>>> import numpy as np
>>> np.set_printoptions(precision=2, suppress=True, linewidth=140, floatmode="fixed")
>>> def tidy(a):
...     return np.round(a, 2) + 0
... 
>>> A = np.load("w.npy")
>>> print(tidy(A))
[[-0.38 -0.43 -0.39  0.71  0.15]
 [-0.53 -0.27  0.60 -0.22  0.49]
 [ 0.04 -0.35 -0.62 -0.61  0.34]
 [-0.61 -0.11 -0.09 -0.29 -0.73]
 [-0.45  0.78 -0.30  0.00  0.30]]
>>> print(tidy(np.linalg.det(A.T)))
1.0
>>> print(tidy(np.linalg.eigvals(A).sum().real))
-1.26
>>> print(tidy(np.einsum("ii->", A)))
-1.26
>>> print(tidy(np.einsum("ij,ji->", A, A)))
0.51
>>> print(tidy(A.T @ A))
[[1.00 0.00 0.00 0.00 0.00]
 [0.00 1.00 0.00 0.00 0.00]
 [0.00 0.00 1.00 0.00 0.00]
 [0.00 0.00 0.00 1.00 0.00]
 [0.00 0.00 0.00 0.00 1.00]]
>>> print(tidy(np.linalg.norm(A, axis=0)))
[1.00 1.00 1.00 1.00 1.00]
>>> print(tidy(np.linalg.pinv(A)))
[[-0.38 -0.53  0.04 -0.61 -0.45]
 [-0.43 -0.27 -0.35 -0.11  0.78]
 [-0.39  0.60 -0.62 -0.09 -0.30]
 [ 0.71 -0.22 -0.61 -0.29  0.00]
 [ 0.15  0.49  0.34 -0.73  0.30]]
>>> print(tidy(np.linalg.svd(A, compute_uv=False)))
[1.00 1.00 1.00 1.00 1.00]
>>> arr = np.array([[0, 0, 0, 12, -8, 8],
...     [0, 0, 0, 0, -4, 4],
...     [0, 0, 0, -8, 12, 4],
...     [3, -2, 2, 6, -4, 4],
...     [0, -1, 1, 0, -2, 2],
...     [-2, 3, 1, -4, 6, 2]])
>>> print(arr)
[[ 0  0  0 12 -8  8]
 [ 0  0  0  0 -4  4]
 [ 0  0  0 -8 12  4]
 [ 3 -2  2  6 -4  4]
 [ 0 -1  1  0 -2  2]
 [-2  3  1 -4  6  2]]
>>> x = np.array([1, 0, 1, 2, 2, 2])
>>> print(np.sign((arr @ x).round(6)))
[1 0 1 1 1 1]
>>> print(arr @ np.ones(6))
[12.00  0.00  8.00  9.00  0.00  6.00]
>>> print(np.linalg.norm(arr @ x) <= np.linalg.norm(arr, 2) * np.linalg.norm(x) + 1e-9)
True
>>> x = np.array([3, 1, 0, 3, 0, 1])
>>> y = arr @ x
>>> print(y)
[ 44   4 -20  29   1 -13]
>>> print(tidy(np.linalg.solve(arr, y + arr[:, 5])))
[3.00 1.00 0.00 3.00 0.00 2.00]
>>> print(tidy(np.linalg.solve(arr, y)))
[3.00 1.00 0.00 3.00 0.00 1.00]
>>> print(tidy(np.linalg.solve(arr, -1 * y)))
[-3.00 -1.00  0.00 -3.00  0.00 -1.00]
>>> print(tidy(np.linalg.solve(arr, arr[:, 2])))
[0.00 0.00 1.00 0.00 0.00 0.00]
>>> X = np.load("block18.npy")
>>> print(X)
[[0 0 0]
 [2 0 0]
 [0 0 0]]
>>> proj = np.triu(np.array([[2, -1, -2], [1, -2, 2], [2, 2, -1]]), 1) + np.eye(3)
>>> Y = proj @ X @ np.linalg.inv(proj)
>>> print(tidy(np.poly(Y)))
[1.00 0.00 0.00 0.00]
>>> print(tidy(np.linalg.det(Y)))
0.0
>>> def softmax(z):
...     e = np.exp(z - z.max(axis=-1, keepdims=True))
...     return e / e.sum(axis=-1, keepdims=True)
... 
>>> print(tidy(softmax(X[2] + 4)))
[0.33 0.33 0.33]
>>> S = X @ X.T / np.sqrt(3)
>>> print(tidy(softmax(S + np.triu(np.full(S.shape, -np.inf), 1))))
[[1.00 0.00 0.00]
 [0.09 0.91 0.00]
 [0.33 0.33 0.33]]
>>> W0 = np.array([[-0.96, 0.0, 2.61, -0.57],
...     [0.4, 0.94, -0.03, 1.06],
...     [-0.4, 0.34, 1.47, 0.06],
...     [0.24, 0.26, -0.36, 0.37]])
>>> print(tidy(W0 @ np.linalg.pinv(W0) @ W0))
[[-0.96  0.00  2.61 -0.57]
 [ 0.40  0.94 -0.03  1.06]
 [-0.40  0.34  1.47  0.06]
 [ 0.24  0.26 -0.36  0.37]]
>>> print(np.unique(W0.round(6), axis=0).shape)
(4, 4)
>>> print(np.allclose(W0[:-1].T @ np.linalg.lstsq(W0[:-1].T, W0[-1])[0], W0[-1]))
True
>>> print(np.linalg.lstsq(W0[:-1].T, W0[-1])[2])
2
>>> Y = np.array([[5, -5, 1], [4, -7, 9]])
>>> cent = np.kron(Y, X)
>>> print(np.linalg.matrix_rank(cent))
2
>>> print(cent)
[[  0   0   0   0   0   0   0   0   0]
 [ 10   0   0 -10   0   0   2   0   0]
 [  0   0   0   0   0   0   0   0   0]
 [  0   0   0   0   0   0   0   0   0]
 [  8   0   0 -14   0   0  18   0   0]
 [  0   0   0   0   0   0   0   0   0]]
>>> print(tidy(np.linalg.norm(cent, 2)), tidy(np.linalg.norm(Y, 2) * np.linalg.norm(X, 2)))
26.7 26.7
>>> w1 = np.array([[-1, 0, 0], [2, -2, 1], [1, -2, -1], [1, -2, 1]])
>>> coef = np.array([0, 1, 2])
>>> H = np.maximum(W0 @ w1 + coef, 0)
>>> print(tidy(H))
[[3.00 0.00 0.00]
 [2.51 0.00 4.03]
 [2.61 0.00 0.93]
 [0.29 0.46 2.99]]
>>> print((H > 0).mean(axis=0))
[1.00 0.25 0.75]
>>> cent = np.array([[1, 2, -1], [-1, 2, 1], [0, 0, 0]])
>>> print(tidy(H @ cent))
[[ 3.00  6.00 -3.00]
 [ 2.51  5.02 -2.51]
 [ 2.61  5.22 -2.61]
 [-0.17  1.50  0.17]]
>>> F = np.load("out18.npy")
>>> print(F)
[[ 4 -6  4 -6  1]
 [-3  4  0  0 -1]
 [ 8 -8  8  2 -8]
 [-6  2 -5  7 -2]
 [ 7 -2 -5 -6  4]]
>>> Y = np.array([[2, 0, 2], [1, 0, 3], [3, 3, 1], [3, 3, 2], [2, 2, 3]])
>>> print(np.einsum("ik,kj->ji", F, Y))
[[ -2  -4  22  -8 -13]
 [ -4  -2  14   2 -25]
 [-15   3 -20  -3   3]]
>>> print(np.linalg.matrix_rank(np.vstack([F, Y.T])))
5
>>> print(np.einsum("ij->j", F))
[ 10 -10   2  -3  -6]
>>> print(np.einsum("ij,ij->i", F, F))
[105  26 260 118 130]
>>> proj = np.triu(np.array([[1, 3, 3, 2, 1],
...     [2, 0, 0, 3, 3],
...     [1, 0, 1, 1, 2],
...     [3, 2, 1, 0, 0],
...     [1, 2, 2, 0, 0]]), 1) + np.eye(5)
>>> Y = proj @ F @ np.linalg.inv(proj)
>>> print(np.trace(Y), np.trace(F))
27.0 27
>>> print(Y)
[[ 14.00 -58.00 -29.00 183.00 192.00]
 [  0.00   4.00 -30.00  21.00  53.00]
 [ 16.00 -58.00 -55.00 194.00 266.00]
 [ -6.00  20.00  13.00 -54.00 -82.00]
 [  7.00 -23.00 -26.00  75.00 118.00]]
>>> print(np.kron(np.eye(2, dtype=int), F))
[[ 4 -6  4 -6  1  0  0  0  0  0]
 [-3  4  0  0 -1  0  0  0  0  0]
 [ 8 -8  8  2 -8  0  0  0  0  0]
 [-6  2 -5  7 -2  0  0  0  0  0]
 [ 7 -2 -5 -6  4  0  0  0  0  0]
 [ 0  0  0  0  0  4 -6  4 -6  1]
 [ 0  0  0  0  0 -3  4  0  0 -1]
 [ 0  0  0  0  0  8 -8  8  2 -8]
 [ 0  0  0  0  0 -6  2 -5  7 -2]
 [ 0  0  0  0  0  7 -2 -5 -6  4]]
>>> print(tidy(np.linalg.det(F.T)))
10780.0
>>> print(tidy(np.poly(F)))
[     1.00    -27.00    147.00    805.00  -3066.00 -10780.00]
>>> K = np.loadtxt("sample3.csv", delimiter=",")
>>> print(K)
[[-2.00 -1.00  0.00  1.00 -1.00]
 [ 0.00 -1.00 -1.00 -2.00 -1.00]
 [-1.00  1.00  0.00 -2.00 -2.00]
 [ 0.00  0.00  0.00 -3.00  2.00]
 [ 0.00  0.00  0.00 -3.00  2.00]]
>>> rng = np.random.default_rng(5487)
>>> z = rng.permutation(5)
>>> print(z)
[4 0 3 2 1]
>>> Y = K[z][:, z]
>>> print(tidy(np.linalg.det(Y)), tidy(np.linalg.det(K[z])))
0.0 0.0
>>> print(Y)
[[ 2.00  0.00 -3.00  0.00  0.00]
 [-1.00 -2.00  1.00  0.00 -1.00]
 [ 2.00  0.00 -3.00  0.00  0.00]
 [-2.00 -1.00 -2.00  0.00  1.00]
 [-1.00  0.00 -2.00 -1.00 -1.00]]
>>> print(np.diag(Y))
[ 2.00 -2.00 -3.00  0.00 -1.00]
>>> print(tidy(np.sort(np.abs(np.linalg.eigvals(Y)))))
[0.00 1.00 1.15 1.15 2.26]
>>> print(np.trace(Y))
-4.0
>>> U, sig = np.linalg.svd(F)
Traceback (most recent call last):
  File "<python-input-78>", line 1, in <module>
    U, sig = np.linalg.svd(F)
    ^^^^^^
ValueError: too many values to unpack (expected 2)
>>> U, sig, vt = np.linalg.svd(F, full_matrices=False)
>>> print(tidy(sig))
[19.54 14.03  6.67  3.63  1.62]
>>> print(tidy(np.sqrt((sig ** 2).sum())), tidy(np.linalg.norm(F)))
25.28 25.28
>>> print(tidy(U.T @ U))
[[1.00 0.00 0.00 0.00 0.00]
 [0.00 1.00 0.00 0.00 0.00]
 [0.00 0.00 1.00 0.00 0.00]
 [0.00 0.00 0.00 1.00 0.00]
 [0.00 0.00 0.00 0.00 1.00]]
>>> print(tidy(np.abs(vt[0])))
[0.63 0.54 0.44 0.31 0.15]
>>> print(tidy(vt @ vt.T))
[[1.00 0.00 0.00 0.00 0.00]
 [0.00 1.00 0.00 0.00 0.00]
 [0.00 0.00 1.00 0.00 0.00]
 [0.00 0.00 0.00 1.00 0.00]
 [0.00 0.00 0.00 0.00 1.00]]
>>> print(tidy(np.cumsum(sig ** 2) / np.sum(sig ** 2)))
[0.60 0.91 0.98 1.00 1.00]
>>> print((sig > 1e-8).sum())
5
